$ python3 -q
>>> import numpy as np
>>> np.set_printoptions(precision=2, suppress=True, linewidth=200)
>>> M = np.array([[1, 0, 0, 0, 0, 0, 0],
...     [0, 1, 0, 0, 0, 0, 0],
...     [3, 2, 1, 0, 0, 0, 0],
...     [1, 1, 2, 1, 0, 0, 0],
...     [1, 2, 0, 3, 1, 0, 0],
...     [1, 0, 0, 1, 1, 1, 0],
...     [3, 3, 3, 1, 3, 3, 1]])
>>> x = np.array([3, 2, 0, 1, 0, 0, 2])
>>> M @ np.ones(7)
array([ 1.,  1.,  6.,  5.,  7.,  4., 17.])
>>> F = np.load("dump.npy")
>>> F
array([[ 2, -1,  2,  0, -1,  1,  1],
       [ 2,  2, -1, -1,  1, -1, -2],
       [-2, -1,  2,  0,  0, -1, -1],
       [ 0,  0, -1,  0, -1, -2,  2],
       [ 1, -2,  0, -1,  2,  2,  0],
       [ 0, -1, -2, -1,  1, -2, -1],
       [ 0,  1,  1,  1,  2, -1,  0]])
>>> w1 = np.array([[-1, 3, 5, -4, -2, 4],
...     [-1, -5, -4, -2, -2, -1],
...     [-5, 4, -3, 1, 1, -2],
...     [-4, -2, 3, -4, 1, 4],
...     [4, 4, 1, 4, -5, -5],
...     [-3, -4, -1, 0, -2, 1],
...     [-5, 3, 0, 4, 2, -1]])
>>> b = np.array([6, 7, 0, 2, -8, 8])
>>> act = np.maximum(F @ w1 + b, 0)
>>> np.linalg.matrix_rank(act)
np.int64(6)
>>> print((act > 0).astype(int))
[[0 1 1 0 0 1]
 [1 1 1 0 0 1]
 [1 1 0 1 0 0]
 [1 1 1 1 1 1]
 [1 1 1 1 0 1]
 [1 1 1 1 0 1]
 [1 1 0 1 0 0]]
>>> C = np.array([[-1, 3, 3],
...     [0, 3, -3],
...     [3, -3, -3],
...     [-3, 1, 3],
...     [-1, 1, -2],
...     [2, 3, -2]])
>>> act @ C
array([[  54,   99, -117],
       [   0,  105,   47],
       [ -37,   76,    6],
       [  12,   78,  -57],
       [ -21,   95,  -19],
       [ -18,  138,   45],
       [ -22,   74,  -12]])
>>> (act @ C).round(6).argmax(axis=1)
array([1, 1, 1, 1, 1, 1, 1])
>>> w1 @ C
array([[ 38,  -3, -43],
       [ -5, -13,  24],
       [-12,   2, -13],
       [ 32, -18, -37],
       [-18,   5,  29],
       [  4, -17,   8],
       [-11,  -3, -14]])
>>> B = np.array([[-1, 2, -4, 5, -3, 5, 1],
...     [4, 1, 0, -3, -3, 4, 4],
...     [2, 1, 5, 2, 4, 2, -2],
...     [5, -4, 1, 2, -5, 4, 1],
...     [1, -4, -4, -2, -5, -3, 4],
...     [-4, 5, 4, 2, 2, -1, 5],
...     [1, 3, 5, -4, -3, 1, -5]])
>>> J = np.tril(B)
>>> J
array([[-1,  0,  0,  0,  0,  0,  0],
       [ 4,  1,  0,  0,  0,  0,  0],
       [ 2,  1,  5,  0,  0,  0,  0],
       [ 5, -4,  1,  2,  0,  0,  0],
       [ 1, -4, -4, -2, -5,  0,  0],
       [-4,  5,  4,  2,  2, -1,  0],
       [ 1,  3,  5, -4, -3,  1, -5]])
>>> J @ J
array([[  1,   0,   0,   0,   0,   0,   0],
       [  0,   1,   0,   0,   0,   0,   0],
       [ 12,   6,  25,   0,   0,   0,   0],
       [ -9, -11,   7,   4,   0,   0,   0],
       [-40,  20,  -2,   6,  25,   0,   0],
       [ 48, -12,  10,  -2, -12,   1,   0],
       [-11,  26,  12,  20,  32,  -6,  25]])
>>> print(np.linalg.matrix_rank(J - J[0, 0] * np.eye(7)))
6
>>> s = 5 * 0.2 ** np.arange(3)
>>> Q, _ = np.linalg.qr(np.array([[0.2, 0.0, -2.2], [-1.1, -1.8, 0.4], [0.6, 0.4, -1.4]]))
>>> rng = np.random.default_rng(74)
>>> mat = rng.normal(size=(30, 3)) * s @ Q
>>> mat
array([[-0.08, -0.79, -0.97],
       [-0.54,  1.01,  0.87],
       [ 0.14, -0.16, -0.18],
       [ 0.6 , -2.82, -3.26],
       [ 0.28,  0.65,  1.4 ],
       [-0.97,  0.14, -1.33],
       [ 1.17, -0.98, -0.23],
       [-0.52, -2.17, -3.72],
       [ 1.98,  1.81,  4.33],
       [-0.03, -0.79, -1.73],
       [-1.18, -0.89, -1.98],
       [-0.81, -1.75, -3.56],
       [ 0.74, -0.06,  0.61],
       [-2.75, -4.32, -9.05],
       [-3.53, -3.93, -9.52],
       [-1.99, -0.32, -1.95],
       [ 1.6 ,  4.53,  8.27],
       [ 2.98,  1.15,  4.2 ],
       [-1.13, -5.58, -8.75],
       [-0.72,  0.3 , -0.31],
       [-2.81, -3.07, -7.16],
       [-0.63, -2.32, -4.5 ],
       [-0.28, -2.92, -4.16],
       [-1.79, -2.16, -5.12],
       [-0.16,  1.55,  2.09],
       [ 2.12,  0.58,  3.39],
       [-0.27, -0.07,  0.56],
       [ 1.6 ,  1.2 ,  2.83],
       [ 1.21, -1.11, -0.02],
       [ 0.37,  1.44,  2.66]])
>>> B = mat / np.linalg.norm(mat, axis=1, keepdims=True)
>>> cov = B @ B.T
>>> (cov - 2 * np.eye(30)).round(6).argmax(axis=1)
array([22, 24,  3,  0, 16, 15, 28, 18, 27, 21, 20, 13, 25, 23, 23,  5, 29, 25,  7,  5, 14,  7, 18, 14, 29, 17, 24,  8,  6, 16])
>>> cov[21]
array([ 0.98, -0.81,  0.78,  0.94, -1.  ,  0.74,  0.33,  1.  , -0.96,  0.99,  0.93,  1.  , -0.63,  0.99,  0.98,  0.75, -1.  , -0.87,  1.  ,  0.27,  0.97,  1.  ,  0.99,  0.98, -0.97, -0.87, -0.69,
       -0.93,  0.23, -1.  ])
>>> np.round(np.degrees(np.arccos(np.clip(cov[21, 11], -1, 1))), 2)
np.float64(4.61)
